% ipython --no-banner

In [1]: import numpy as np

In [2]: np.set_printoptions(precision=2, suppress=True, linewidth=200)

In [3]: def rd(a):
   ...:     return np.round(a, 2) + 0
   ...: 

In [4]: arr = np.load("case10.npy")

In [5]: arr
Out[5]: 
array([[-2.,  5., -3.,  3.,  0.],
       [ 4.,  3.,  0.,  3.,  2.],
       [ 0.,  0.,  7.,  9.,  5.],
       [ 0.,  0.,  8.,  6.,  1.],
       [ 0.,  0.,  6.,  8.,  7.]])

In [6]: r0 = np.array([7, 0])

In [7]: np.array([np.convolve(row, r0, "same") for row in arr])
Out[7]: 
array([[-14.,  35., -21.,  21.,   0.],
       [ 28.,  21.,   0.,  21.,  14.],
       [  0.,   0.,  49.,  63.,  35.],
       [  0.,   0.,  56.,  42.,   7.],
       [  0.,   0.,  42.,  56.,  49.]])

In [8]: np.cross(arr[1, :3], arr[0, :3])
Out[8]: array([-9., 12., 26.])

In [9]: np.polyval(r0, arr[1])
Out[9]: array([28., 21.,  0., 21., 14.])

In [10]: vals, evecs = np.linalg.eig(arr)

In [11]: rd(np.sort(np.linalg.eigvals(np.linalg.inv(arr))))
Out[11]: array([-0.73, -0.22,  0.05,  0.18,  0.35])

In [12]: rd(vals)
Out[12]: array([-4.62,  5.62, 18.55, -1.37,  2.82])

In [13]: M = -2 * np.eye(5) + np.eye(5, k=1)

In [14]: M
Out[14]: 
array([[-2.,  1.,  0.,  0.,  0.],
       [ 0., -2.,  1.,  0.,  0.],
       [ 0.,  0., -2.,  1.,  0.],
       [ 0.,  0.,  0., -2.,  1.],
       [ 0.,  0.,  0.,  0., -2.]])

In [15]: # triangular, det is the product of the diagonal

In [16]: r0 = np.array([3, 2])

In [17]: print(np.cross(M[2, :3], M[4, :3]))
[ 0. -0.  0.]

In [18]: np.correlate(M[2], M[4], "full")
Out[18]: array([ 0.,  0.,  4., -2.,  0.,  0.,  0.,  0.,  0.])

In [19]: np.convolve(M[2], r0)
Out[19]: array([ 0.,  0., -6., -1.,  2.,  0.])

In [20]: np.array([np.convolve(row, r0, "same") for row in M])
Out[20]: 
array([[-6., -1.,  2.,  0.,  0.],
       [ 0., -6., -1.,  2.,  0.],
       [ 0.,  0., -6., -1.,  2.],
       [ 0.,  0.,  0., -6., -1.],
       [ 0.,  0.,  0.,  0., -6.]])

In [21]: J = np.loadtxt("layer11.csv", delimiter=",")

In [22]: J
Out[22]: 
array([[-1.48,  0.3 ,  2.85, -0.18, -0.29],
       [-2.82,  3.18,  0.59, -1.88, -0.19],
       [ 0.92, -1.41,  0.42,  0.84, -0.02],
       [ 1.3 ,  0.24, -2.98, -0.18,  0.5 ],
       [-1.63,  2.34,  0.82, -1.51,  0.5 ],
       [ 0.67, -1.23,  2.91,  0.53,  0.81],
       [ 1.85, -1.11, -2.33,  0.67,  0.21],
       [-0.85,  1.98, -1.26, -1.21,  0.26]])

In [23]: # rank 3

In [24]: rk = np.linalg.matrix_rank(J)

In [25]: rk
Out[25]: np.int64(3)

In [26]: null = np.linalg.svd(J)[2][rk:].T

In [27]: [int(np.linalg.matrix_rank(J[:i])) for i in range(1, len(J) + 1)]
Out[27]: [1, 2, 3, 3, 3, 3, 3, 3]

In [28]: np.allclose(J @ null, 0)
Out[28]: True

In [29]: np.linalg.matrix_rank(J.T @ J), np.linalg.matrix_rank(J @ J.T)
Out[29]: (np.int64(3), np.int64(3))

In [30]: np.argsort(-np.linalg.norm(J, axis=0).round(6), kind="stable")[:3]
Out[30]: array([2, 1, 0])

In [31]: np.linalg.matrix_rank(J, rtol=0.1)
Out[31]: np.int64(3)

In [32]: out = np.array([[1, 1], [1, -1]])

In [33]: rng = np.random.default_rng(431709)

In [34]: W0 = np.kron(out, np.kron(out, out))[rng.permutation(8)][:9]

In [35]: W0
Out[35]: 
array([[ 1, -1,  1, -1, -1,  1, -1,  1],
       [ 1, -1,  1, -1,  1, -1,  1, -1],
       [ 1,  1, -1, -1,  1,  1, -1, -1],
       [ 1,  1,  1,  1,  1,  1,  1,  1],
       [ 1, -1, -1,  1, -1,  1,  1, -1],
       [ 1, -1, -1,  1,  1, -1, -1,  1],
       [ 1,  1,  1,  1, -1, -1, -1, -1],
       [ 1,  1, -1, -1, -1, -1,  1,  1]])

In [36]: rd(np.linalg.norm(W0, axis=0))
Out[36]: array([2.83, 2.83, 2.83, 2.83, 2.83, 2.83, 2.83, 2.83])

In [37]: W0 @ W0.T
Out[37]: 
array([[8, 0, 0, 0, 0, 0, 0, 0],
       [0, 8, 0, 0, 0, 0, 0, 0],
       [0, 0, 8, 0, 0, 0, 0, 0],
       [0, 0, 0, 8, 0, 0, 0, 0],
       [0, 0, 0, 0, 8, 0, 0, 0],
       [0, 0, 0, 0, 0, 8, 0, 0],
       [0, 0, 0, 0, 0, 0, 8, 0],
       [0, 0, 0, 0, 0, 0, 0, 8]])

In [38]: q, evecs = np.linalg.qr(W0[:, :2])[0], np.linalg.qr(W0[:, 2:])[0]

In [39]: sigma = np.linalg.svd(q.T @ evecs, compute_uv=False)

In [40]: rd(np.degrees(np.arccos(sigma.clip(0, 1))))
Out[40]: array([90., 90.])

In [41]: print(rd(sigma))
[0. 0.]

In [42]: (sigma > 0.9).sum()
Out[42]: np.int64(0)

In [43]: cov = arr.T @ arr

In [44]: np.allclose(cov, cov.T)
Out[44]: True

In [45]: print((arr @ arr.T).shape)
(5, 5)

In [46]: out = arr[0, 0] * arr[1:] - np.outer(arr[1:, 0], arr[0])

In [47]: out
Out[47]: 
array([[  0., -26.,  12., -18.,  -4.],
       [  0.,  -0., -14., -18., -10.],
       [  0.,  -0., -16., -12.,  -2.],
       [  0.,  -0., -12., -16., -14.]])

In [48]: np.linalg.matrix_rank(out), np.linalg.matrix_rank(arr)
Out[48]: (np.int64(4), np.int64(5))

In [49]: arr[:, 0] / arr[0, 0]
Out[49]: array([ 1., -2., -0., -0., -0.])

In [50]: rd(np.abs(np.linalg.eigvals(W0)).max())
Out[50]: np.float64(2.83)

In [51]: W0 @ W0
Out[51]: 
array([[ 0,  0, -4, -4,  0,  0, -4,  4],
       [ 0,  0,  0,  0, -4,  4, -4, -4],
       [ 0, -8,  0,  0,  0,  0,  0,  0],
       [ 8,  0,  0,  0,  0,  0,  0,  0],
       [ 0,  0,  4,  4,  0,  0, -4,  4],
       [ 0,  0,  0,  0, -4,  4,  4,  4],
       [ 0,  0,  4, -4,  4,  4,  0,  0],
       [ 0,  0,  4, -4, -4, -4,  0,  0]])

In [52]: print(np.linalg.matrix_power(W0, 2))
[[ 0  0 -4 -4  0  0 -4  4]
 [ 0  0  0  0 -4  4 -4 -4]
 [ 0 -8  0  0  0  0  0  0]
 [ 8  0  0  0  0  0  0  0]
 [ 0  0  4  4  0  0 -4  4]
 [ 0  0  0  0 -4  4  4  4]
 [ 0  0  4 -4  4  4  0  0]
 [ 0  0  4 -4 -4 -4  0  0]]

In [53]: print((W0 - W0.T) / 2)
[[ 0. -1.  0. -1. -1.  0. -1.  0.]
 [ 1.  0.  0. -1.  1.  0.  0. -1.]
 [ 0.  0.  0. -1.  1.  1. -1.  0.]
 [ 1.  1.  1.  0.  0.  0.  0.  1.]
 [ 1. -1. -1.  0.  0.  0.  1.  0.]
 [ 0.  0. -1.  0.  0.  0.  0.  1.]
 [ 1.  0.  1.  0. -1.  0.  0. -1.]
 [ 0.  1.  0. -1.  0. -1.  1.  0.]]

In [54]: np.linalg.determinant(W0)
AttributeError: module 'numpy.linalg' has no attribute 'determinant'
